$ python -q
>>> import numpy as np
>>> np.set_printoptions(suppress=True, linewidth=120)
>>> E = np.array([[0, 1, 0, 0, 0, 1, 0],
...     [0, 0, 1, 2, 2, 1, 0],
...     [0, 0, 0, 1, 0, 0, 2],
...     [0, 0, 0, 0, 0, 2, 2],
...     [0, 0, 0, 0, 0, 0, 0],
...     [0, 0, 0, 0, 0, 0, 1],
...     [0, 0, 0, 0, 0, 0, 0]])
>>> U, s, vt = np.linalg.svd(E)
>>> vecs = vt[:(s > 1e-8).sum()]
>>> rng = np.random.default_rng(64858)
>>> vec = E[1] + 4 * E[6] + rng.integers(2) * np.eye(7)[3]
>>> vec
array([0., 0., 1., 3., 2., 1., 0.])
>>> np.round(vecs.T @ vecs, 2) + 0
array([[0. , 0. , 0. , 0. , 0. , 0. , 0. ],
       [0. , 1. , 0. , 0. , 0. , 0. , 0. ],
       [0. , 0. , 0.2, 0. , 0.4, 0. , 0. ],
       [0. , 0. , 0. , 1. , 0. , 0. , 0. ],
       [0. , 0. , 0.4, 0. , 0.8, 0. , 0. ],
       [0. , 0. , 0. , 0. , 0. , 1. , 0. ],
       [0. , 0. , 0. , 0. , 0. , 0. , 1. ]])
>>> np.unique(E.round(6), axis=0).shape
(6, 7)
>>> np.linalg.lstsq(E[:-1].T, E[-1])[2]
np.int32(5)
>>> np.round(E @ np.linalg.pinv(E) @ E, 2) + 0
array([[0., 1., 0., 0., 0., 1., 0.],
       [0., 0., 1., 2., 2., 1., 0.],
       [0., 0., 0., 1., 0., 0., 2.],
       [0., 0., 0., 0., 0., 2., 2.],
       [0., 0., 0., 0., 0., 0., 0.],
       [0., 0., 0., 0., 0., 0., 1.],
       [0., 0., 0., 0., 0., 0., 0.]])
>>> np.allclose(E[:-1].T @ np.linalg.lstsq(E[:-1].T, E[-1])[0], E[-1])
True
>>> np.linalg.matrix_rank(E, rtol=0.1)
np.int64(4)
>>> [round(float(x), 2) for x in np.linalg.svd(E, compute_uv=False)[:3]]
[3.72, 2.83, 1.81]
>>> np.argsort(-np.linalg.norm(E, axis=0).round(6), kind="stable")[:3]
array([6, 5, 3])
>>> np.linalg.cond(E) > 100
np.True_
>>> feats = np.load("arr.npy")
>>> feats
array([[-2.,  1.,  0.,  0.,  0.,  0.,  0.],
       [ 0., -2.,  1.,  0.,  0.,  0.,  0.],
       [ 0.,  0., -2.,  1.,  0.,  0.,  0.],
       [ 0.,  0.,  0., -2.,  1.,  0.,  0.],
       [ 0.,  0.,  0.,  0., -2.,  1.,  0.],
       [ 0.,  0.,  0.,  0.,  0., -2.,  1.],
       [ 0.,  0.,  0.,  0.,  0.,  0., -2.]])
>>> labels = rng.permutation(7)
>>> labels
array([3, 0, 6, 5, 2, 4, 1])
>>> other = feats[labels][:, labels]
>>> np.trace(other)
np.float64(-14.0)
>>> round(float(np.linalg.det(other)), 2), np.round(np.linalg.det(feats[labels]), 2)
(-128.0, np.float64(-128.0))
>>> other
array([[-2.,  0.,  0.,  0.,  0.,  1.,  0.],
       [ 0., -2.,  0.,  0.,  0.,  0.,  1.],
       [ 0.,  0., -2.,  0.,  0.,  0.,  0.],
       [ 0.,  0.,  1., -2.,  0.,  0.,  0.],
       [ 1.,  0.,  0.,  0., -2.,  0.,  0.],
       [ 0.,  0.,  0.,  1.,  0., -2.,  0.],
       [ 0.,  0.,  0.,  0.,  1.,  0., -2.]])
>>> np.allclose(other, feats)
False
>>> vec = np.array([0, -2, 2, -2, -2, -2, -2])
>>> target = feats @ vec
>>> target
array([-2.,  6., -6.,  2.,  2.,  2.,  4.])
>>> np.round(np.linalg.solve(feats.T, feats[0]), 2)
array([ 1., -0., -0., -0., -0., -0., -0.])
